$ python -q
>>> import numpy as np
>>> np.set_printoptions(precision=3, suppress=True, linewidth=100)
>>> W0 = np.array([[-9.0, -4.0, 1.0], [-2.0, 9.0, 0.0], [0.0, 0.0, 0.0]])
>>> np.round(W0 @ np.linalg.pinv(W0) @ W0, 3) + 0
array([[-9., -4.,  1.],
       [-2.,  9.,  0.],
       [ 0.,  0.,  0.]])
>>> np.unique(W0.round(6), axis=0).shape
(3, 3)
>>> rng = np.random.default_rng(468931)
>>> idx = rng.permutation(3)
>>> idx
array([1, 2, 0])
>>> B = W0[idx][:, idx]
>>> np.round(np.linalg.det(B), 3), round(np.linalg.det(W0[idx]), 3)
(np.float64(0.0), np.float64(0.0))
>>> np.trace(B)
np.float64(0.0)
>>> B
array([[ 9.,  0., -2.],
       [ 0.,  0.,  0.],
       [-4.,  1., -9.]])
>>> print(np.sort(np.abs(np.linalg.eigvals(B))))
[0.    9.434 9.434]
>>> left, sv, Vh = np.linalg.svd(W0)
>>> sv
array([10.518,  8.507,  0.   ])
>>> B = left[:, :2] @ np.diag(sv[:2]) @ Vh[:2]
>>> print(B.round(3) + 0)
[[-9. -4.  1.]
 [-2.  9.  0.]
 [ 0.  0.  0.]]
>>> round(float(np.linalg.norm(W0 - B, 2)), 3), sv[2]
(0.0, np.float64(0.0))
>>> np.linalg.matrix_rank(B)
np.int64(2)
>>> round(float(np.linalg.norm(W0, 2) / np.linalg.norm(W0)), 3)
0.778
>>> X = np.loadtxt("a.csv", delimiter=",")
>>> X
array([[ 7.188, -2.485,  4.35 , -2.673, -4.005, -0.223],
       [ 2.132,  2.588,  2.45 ,  4.845, -7.016, -3.173],
       [-6.81 , -1.852, -0.37 , -3.82 ,  5.419,  2.471],
       [-2.648,  0.198, -6.716,  2.746, -4.445,  4.534],
       [ 3.489,  7.072,  5.686,  0.024, -1.743, -1.56 ],
       [ 0.849,  5.488, -4.541,  1.953, -5.802, -3.327],
       [ 6.796,  1.888,  3.214,  1.869, -5.527,  2.426],
       [ 1.47 , -7.006, -3.693,  4.614, -3.584, -0.992],
       [ 0.02 , -6.754, -6.782, -1.991,  1.417,  1.553],
       [ 1.282, -0.879,  6.813,  5.682, -4.051, -1.573],
       [-5.658,  1.444, -1.509, -3.846,  5.236,  4.628],
       [-1.922, -6.127,  5.182, -4.929, -0.161, -2.754],
       [-4.553,  5.462, -4.253, -1.821, -4.371, -2.987],
       [ 1.935,  0.395,  0.432, -5.471,  1.957,  7.884],
       [-4.177, -3.902, -3.489,  3.142,  3.292,  5.869],
       [ 5.791, -1.938, -7.263, -3.026,  0.179, -0.88 ],
       [-3.227,  5.086,  4.232, -3.864,  5.26 , -1.792],
       [-3.754, -2.63 ,  3.963, -2.522,  0.435, -7.532],
       [ 8.384, -1.766, -0.982, -2.05 ,  4.625,  0.204],
       [-5.166,  4.505, -6.09 ,  2.8  ,  0.816, -2.725],
       [ 4.572, -7.644,  2.093, -1.462,  3.672, -0.811],
       [ 1.333,  5.11 ,  2.035,  2.788,  7.268, -2.717],
       [ 0.278, -2.73 , -4.689,  5.975, -1.604,  5.675],
       [ 0.525, -0.547, -2.967, -9.052, -2.645,  1.302],
       [-2.263,  1.972,  5.574, -4.215, -3.498, -5.469],
       [-6.107,  6.357,  4.003, -0.103,  2.365,  0.815],
       [ 0.019, -0.921, -5.165, -2.459,  8.135, -0.51 ],
       [ 0.556, -4.468, -2.815,  1.137,  3.557, -7.607],
       [-5.907,  0.072,  4.653, -2.779,  5.858,  1.188],
       [-7.896, -0.5  , -2.588, -2.212,  3.584,  3.601],
       [ 8.599, -3.785, -1.304,  2.63 , -0.587, -1.664],
       [ 8.766,  3.208,  1.996,  2.499,  0.917, -1.343],
       [ 0.139,  2.387, -5.981, -0.407, -5.298, -5.502],
       [ 7.553, -3.462, -3.275,  2.216, -3.787, -0.999],
       [ 5.368, -0.071, -3.495, -7.278,  1.861, -1.589]])
>>> Q, r_ = np.linalg.qr(X)
>>> np.abs(np.diag(r_))
array([28.369, 22.775, 24.754, 21.562, 21.953, 20.271])
>>> np.allclose(r_.T @ r_, X.T @ X)
True
>>> round(abs(r_[0, 0]), 3), round(np.linalg.norm(X[:, 0]), 3)
(np.float64(28.369), np.float64(28.369))
>>> vec = np.array([0, -1, 0, -1, -1, 1])
>>> rhs = X @ vec
>>> print(np.round(np.linalg.pinv(X) @ X, 3) + 0)
[[1. 0. 0. 0. 0. 0.]
 [0. 1. 0. 0. 0. 0.]
 [0. 0. 1. 0. 0. 0.]
 [0. 0. 0. 1. 0. 0.]
 [0. 0. 0. 0. 1. 0.]
 [0. 0. 0. 0. 0. 1.]]
>>> np.round(np.linalg.solve(X.T @ X, X.T @ rhs), 3) + 0
array([ 0., -1.,  0., -1., -1.,  1.])
>>> rhs = rhs + 0.02 * rng.normal(size=35)
>>> rhs
array([  8.904,  -3.57 ,   2.718,   6.05 ,  -6.909,  -4.983,   4.217,   4.997,   8.87 ,  -2.34 ,
         1.776,   8.486,  -2.253,  11.002,   3.363,   3.899,  -8.265,  -2.842,  -0.576, -10.834,
         4.613, -17.881,   3.97 ,  13.547,   0.287,  -7.791,  -5.27 ,  -7.839,  -1.956,   2.719,
         0.105,  -7.963,  -2.209,   3.996,   3.896])
>>> b, *_ = np.linalg.lstsq(X, rhs)
>>> [round(float(np.linalg.norm(np.linalg.solve(X.T @ X + lam * np.eye(6), X.T @ rhs))), 2) for lam in (0, 1, 10, 100)]
[2.0, 1.99, 1.94, 1.56]
>>> b.round()
array([ 0., -1.,  0., -1., -1.,  1.])
>>> round(float(np.linalg.norm(rhs - X @ b)), 3)
0.115
>>> def softmax(z):
...     e = np.exp(z - z.max(axis=-1, keepdims=True))
...     return e / e.sum(axis=-1, keepdims=True)
... 
>>> softmax(X).sum(axis=1)
array([1., 1., 1., 1., 1., 1., 1., 1., 1., 1., 1., 1., 1., 1., 1., 1., 1., 1., 1., 1., 1., 1., 1.,
       1., 1., 1., 1., 1., 1., 1., 1., 1., 1., 1., 1.])
>>> print(np.round(softmax(X[21] + 4), 3) + 0)
[0.002 0.102 0.005 0.01  0.881 0.   ]
>>> att = X @ X.T / np.sqrt(6)
>>> softmax(att)[21] @ X
array([ 1.333,  5.11 ,  2.035,  2.788,  7.268, -2.717])
>>> softmax(att).round(6).argmax(axis=1)
array([ 0,  1,  2,  3,  4,  5,  6,  7,  8,  9, 10, 11, 12, 13, 14, 15, 16, 17, 18, 19, 20, 21, 22,
       23, 24, 25, 26, 27, 28, 29, 30, 31, 32, 33, 34])
>>> vec = np.array([-5, -6, -4, 5, 9, 7])
>>> rhs = X @ vec
>>> b, lr = np.zeros(6), 1 / np.linalg.norm(X, 2) ** 2
>>> for i in range(10):
...     b -= lr * X.T @ (X @ b - rhs)
...     if i % 2 == 0: print(i, round(np.linalg.norm(X @ b - rhs), 3))
... 
0 128.278
2 43.148
4 17.297
6 7.276
8 3.177
>>> b
array([-5.007, -6.002, -4.001,  4.912,  8.928,  7.027])
>>> Xc = (X - X.mean(axis=0)) / X.std(axis=0)
>>> np.argwhere(np.abs(Xc) > 2)
array([[13,  5],
       [23,  3],
       [27,  5]])
>>> print(Xc.std(axis=0))
[1. 1. 1. 1. 1. 1.]
>>> b = np.linalg.lstsq(np.delete(Xc, 4, axis=1), Xc[:, 4])[0]
>>> b
array([-0.246, -0.134,  0.072, -0.273,  0.156])
>>> arr = np.load("layer3.npy")
>>> arr
array([[ 3,  8, 10, 10,  2,  7,  9],
       [ 5, 10, 12, 12,  4,  9, 11],
       [ 3,  8, 10, 10,  2,  7,  9],
       [ 4,  9, 11, 11,  3,  8, 10],
       [ 0,  5,  7,  7, -1,  4,  6],
       [ 2,  7,  9,  9,  1,  6,  8],
       [ 0,  5,  7,  7, -1,  4,  6],
       [ 5, 10, 12, 12,  4,  9, 11]])
>>> # rows 0 and 2 are equal
>>> B = arr / np.sqrt((arr ** 2).mean(axis=1, keepdims=True))
>>> print(B[0])
[0.393 1.049 1.311 1.311 0.262 0.918 1.18 ]
>>> np.linalg.matrix_rank(arr - arr.mean(axis=1, keepdims=True))
np.int64(1)
>>> left, sv, Vh = np.linalg.svd(arr)
>>> V = Vh[:(sv > 1e-8).sum()]
>>> vec = arr[2] + 3 * arr[1] + rng.integers(2) * np.eye(7)[5]
>>> print(vec)
[18. 38. 46. 46. 14. 35. 42.]
>>> np.linalg.matrix_rank(np.vstack([arr, vec]))
np.int64(3)
>>> np.allclose(V.T @ V @ vec, vec)
False
>>> round(np.linalg.norm(vec - V.T @ V @ vec), 3)
np.float64(0.926)
>>> np.round(softmax(arr[2] + 5), 3) + 0
array([0.   , 0.053, 0.392, 0.392, 0.   , 0.019, 0.144])
>>> np.round(softmax(10 * arr[2]), 3) + 0
array([0. , 0. , 0.5, 0.5, 0. , 0. , 0. ])
>>> softmax(arr).sum(axis=1)
array([1., 1., 1., 1., 1., 1., 1., 1.])
>>> att = arr @ arr.T / np.sqrt(7)
>>> print(softmax(att)[2] @ arr)
[ 5. 10. 12. 12.  4.  9. 11.]
>>> softmax(att).round(6).argmax(axis=1)
array([1, 1, 1, 1, 1, 1, 1, 1])
>>> np.linalg.cond(arr) > 100
np.True_
>>> [round(float(x), 3) for x in np.linalg.svd(arr, compute_uv=False)[:3]]
[56.793, 5.528, 0.0]
>>> B = arr / np.linalg.norm(arr, axis=1, keepdims=True)
>>> gram = B @ B.T
>>> gram[2]
array([1.   , 0.997, 1.   , 0.999, 0.971, 0.998, 0.971, 0.997])
>>> print((np.abs(gram) > 0.9).astype(int))
[[1 1 1 1 1 1 1 1]
 [1 1 1 1 1 1 1 1]
 [1 1 1 1 1 1 1 1]
 [1 1 1 1 1 1 1 1]
 [1 1 1 1 1 1 1 1]
 [1 1 1 1 1 1 1 1]
 [1 1 1 1 1 1 1 1]
 [1 1 1 1 1 1 1 1]]
>>> gram
array([[1.   , 0.997, 1.   , 0.999, 0.971, 0.998, 0.971, 0.997],
       [0.997, 1.   , 0.997, 0.999, 0.948, 0.99 , 0.948, 1.   ],
       [1.   , 0.997, 1.   , 0.999, 0.971, 0.998, 0.971, 0.997],
       [0.999, 0.999, 0.999, 1.   , 0.959, 0.994, 0.959, 0.999],
       [0.971, 0.948, 0.971, 0.959, 1.   , 0.984, 1.   , 0.948],
       [0.998, 0.99 , 0.998, 0.994, 0.984, 1.   , 0.984, 0.99 ],
       [0.971, 0.948, 0.971, 0.959, 1.   , 0.984, 1.   , 0.948],
       [0.997, 1.   , 0.997, 0.999, 0.948, 0.99 , 0.948, 1.   ]])
>>> print(np.argwhere(np.triu(np.abs(gram) > 0.95, 1)))
[[0 1]
 [0 2]
 [0 3]
 [0 4]
 [0 5]
 [0 6]
 [0 7]
 [1 2]
 [1 3]
 [1 5]
 [1 7]
 [2 3]
 [2 4]
 [2 5]
 [2 6]
 [2 7]
 [3 4]
 [3 5]
 [3 6]
 [3 7]
 [4 5]
 [4 6]
 [5 6]
 [5 7]]
>>> (gram - 2 * np.eye(8)).round(6).argmax(axis=1)
array([2, 7, 0, 1, 6, 0, 4, 1])
>>> np.linalg.norm(B, axis=1)
array([1., 1., 1., 1., 1., 1., 1., 1.])
>>> J = np.array([[10, 9, 9, 9, 10],
...     [0, -1, -1, -1, 0],
...     [0, -1, -1, -1, 0],
...     [11, 10, 10, 10, 11],
...     [2, 1, 1, 1, 2],
...     [1, 0, 0, 0, 1],
...     [-6, -7, -7, -7, -6],
...     [0, -1, -1, -1, 0]])
>>> # null space of dimension 3
>>> left, sv, Vh = np.linalg.svd(J)
>>> print(np.argmax(sv[:-1] / (sv[1:] + 1e-6)) + 1)
2
>>> B = left[:, :2] @ np.diag(sv[:2]) @ Vh[:2]
>>> np.linalg.matrix_rank(B)
np.int64(2)
>>> np.linalg.matrix_rank(J, rtol=0.05)
np.int64(2)
>>> left, sv, Vh = np.linalg.svd(J)
>>> V = Vh[:(sv > 1e-8).sum()]
>>> vec = J[5] + 5 * J[4] + rng.integers(2) * np.eye(5)[4]
>>> vec
array([11.,  5.,  5.,  5., 11.])
>>> round(float(np.linalg.norm(vec - V.T @ V @ vec)), 3)
0.0
>>> np.allclose(V.T @ V @ vec, vec)
True
>>> np.round(V.T @ V, 3) + 0
array([[0.5  , 0.   , 0.   , 0.   , 0.5  ],
       [0.   , 0.333, 0.333, 0.333, 0.   ],
       [0.   , 0.333, 0.333, 0.333, 0.   ],
       [0.   , 0.333, 0.333, 0.333, 0.   ],
       [0.5  , 0.   , 0.   , 0.   , 0.5  ]])
>>> np.diag(V.T @ V)
array([0.5  , 0.333, 0.333, 0.333, 0.5  ])
>>> B = J / np.linalg.norm(J, axis=1, keepdims=True)
>>> gram = B @ B.T
>>> gram[6]
array([-0.992,  0.819,  0.819, -0.993, -0.917, -0.573,  1.   ,  0.819])
>>> np.argwhere(np.triu(np.abs(gram) > 0.95, 1))
array([[0, 3],
       [0, 4],
       [0, 6],
       [1, 2],
       [1, 7],
       [2, 7],
       [3, 4],
       [3, 6]])
>>> round(float(np.degrees(np.arccos(np.clip(gram[6, 4], -1, 1)))), 3)
156.469
>>> (np.abs(gram) > 0.9).astype(int)
array([[1, 0, 0, 1, 1, 0, 1, 0],
       [0, 1, 1, 0, 0, 0, 0, 1],
       [0, 1, 1, 0, 0, 0, 0, 1],
       [1, 0, 0, 1, 1, 0, 1, 0],
       [1, 0, 0, 1, 1, 0, 1, 0],
       [0, 0, 0, 0, 0, 1, 0, 0],
       [1, 0, 0, 1, 1, 0, 1, 0],
       [0, 1, 1, 0, 0, 0, 0, 1]])
>>> print(gram)
[[ 1.    -0.741 -0.741  1.     0.96   0.672 -0.992 -0.741]
 [-0.741  1.     1.    -0.744 -0.522  0.     0.819  1.   ]
 [-0.741  1.     1.    -0.744 -0.522  0.     0.819  1.   ]
 [ 1.    -0.744 -0.744  1.     0.958  0.668 -0.993 -0.744]
 [ 0.96  -0.522 -0.522  0.958  1.     0.853 -0.917 -0.522]
 [ 0.672  0.     0.     0.668  0.853  1.    -0.573  0.   ]
 [-0.992  0.819  0.819 -0.993 -0.917 -0.573  1.     0.819]
 [-0.741  1.     1.    -0.744 -0.522  0.     0.819  1.   ]]
>>> print((gram - 2 * np.eye(8)).round(6).argmax(axis=1))
[3 2 1 0 0 4 1 1]
>>> print(np.linalg.norm(B, axis=1))
[1. 1. 1. 1. 1. 1. 1. 1.]
>>> m1 = np.load("block15.npy")
>>> m1
array([[ 1,  3,  0,  0,  0,  0],
       [-1,  0,  0,  0,  0,  0],
       [ 0, -2,  0,  0,  0,  0],
       [ 0,  0,  1,  3,  0,  0],
       [ 0,  0, -1,  0,  0,  0],
       [ 0,  0,  0, -2,  0,  0],
       [ 0,  0,  0,  0,  1,  3],
       [ 0,  0,  0,  0, -1,  0],
       [ 0,  0,  0,  0,  0, -2]])
>>> t3 = np.stack([m1, 3 * m1, m1[::-1]])
>>> print(np.linalg.norm(t3, axis=(1, 2)))
[ 6.708 20.125  6.708]
>>> print(np.einsum("bij,cij->bc", t3, t3))
[[ 45 135 -11]
 [135 405 -33]
 [-11 -33  45]]
>>> (t3 @ m1.T).shape
(3, 9, 9)
>>> vec = np.array([0, 2, 0, 1, 1, 1])
>>> rhs = m1 @ vec
>>> np.round(np.linalg.lstsq(m1, rhs)[0], 3) + 0
array([0., 2., 0., 1., 1., 1.])
>>> rhs = rhs + 0.05 * rng.normal(size=9)
>>> rhs
array([ 5.997, -0.002, -4.051,  2.969,  0.04 , -2.04 ,  4.03 , -1.026, -2.014])
>>> b, *_ = np.linalg.lstsq(m1, rhs)
>>> b.round()
array([-0.,  2., -0.,  1.,  1.,  1.])
>>> np.round(np.linalg.norm(rhs - m1 @ b), 3)
np.float64(0.048)
>>> [round(float(np.linalg.norm(np.linalg.solve(m1.T @ m1 + lam * np.eye(6), m1.T @ rhs))), 2) for lam in (0, 1, 10, 100)]
[2.67, 2.38, 1.45, 0.3]
>>> K = np.load("dump.npy")
>>> K
array([[ 2.916,  0.312,  0.632],
       [-0.28 ,  1.758, -2.415],
       [-2.785,  0.089, -1.113],
       [ 2.311,  1.515, -1.169],
       [ 2.294, -0.735,  1.789],
       [-2.671, -1.208,  0.636],
       [-0.642, -1.881,  2.248],
       [ 2.902,  0.761,  0.036],
       [-2.528,  0.484, -1.541],
       [ 2.308, -0.722,  1.776],
       [-2.795, -1.031,  0.358],
       [ 2.643,  1.241, -0.688],
       [ 2.265,  1.542, -1.221],
       [ 0.806, -1.606,  2.403],
       [-2.863, -0.103, -0.889],
       [-0.973,  1.544, -2.381],
       [ 1.259,  1.855, -1.993],
       [-1.873,  1.073, -2.083],
       [ 0.354, -1.74 ,  2.418],
       [-1.386, -1.837,  1.924],
       [ 1.61 ,  1.794, -1.786],
       [-0.848,  1.59 , -2.398],
       [-2.932, -0.484, -0.411],
       [ 0.405, -1.727,  2.419],
       [-1.166, -1.865,  2.04 ],
       [-2.521, -1.361,  0.891],
       [ 1.576, -1.258,  2.221],
       [-2.851, -0.068, -0.93 ],
       [-2.284, -1.531,  1.2  ],
       [ 1.25 ,  1.856, -1.998],
       [ 2.224, -0.799,  1.848],
       [ 2.92 ,  0.67 ,  0.162],
       [-1.118, -1.87 ,  2.063],
       [-1.381,  1.362, -2.288],
       [-2.221,  0.802, -1.851],
       [ 1.275,  1.853, -1.985],
       [ 1.765, -1.144,  2.139],
       [ 0.736,  1.883, -2.217]])
>>> # looks like rank 2
>>> D = np.linalg.norm(K[:, None] - K[None], axis=-1)
>>> D.mean(axis=1).argmax()
np.int64(0)
>>> D.shape
(38, 38)
>>> np.linalg.matrix_rank(D ** 2)
np.int64(3)
>>> np.linalg.norm(K, axis=1)
array([3., 3., 3., 3., 3., 3., 3., 3., 3., 3., 3., 3., 3., 3., 3., 3., 3., 3., 3., 3., 3., 3., 3.,
       3., 3., 3., 3., 3., 3., 3., 3., 3., 3., 3., 3., 3., 3., 3.])
>>> print(np.flatnonzero(D[17] < D.mean() / 2))
[ 1  2  8 15 17 21 27 33 34]
>>> D[:5, :5]
array([[0.   , 4.647, 5.966, 2.249, 1.68 ],
       [4.647, 0.   , 3.279, 2.885, 5.523],
       [5.966, 3.279, 0.   , 5.291, 5.906],
       [2.249, 2.885, 5.291, 0.   , 3.716],
       [1.68 , 5.523, 5.906, 3.716, 0.   ]])
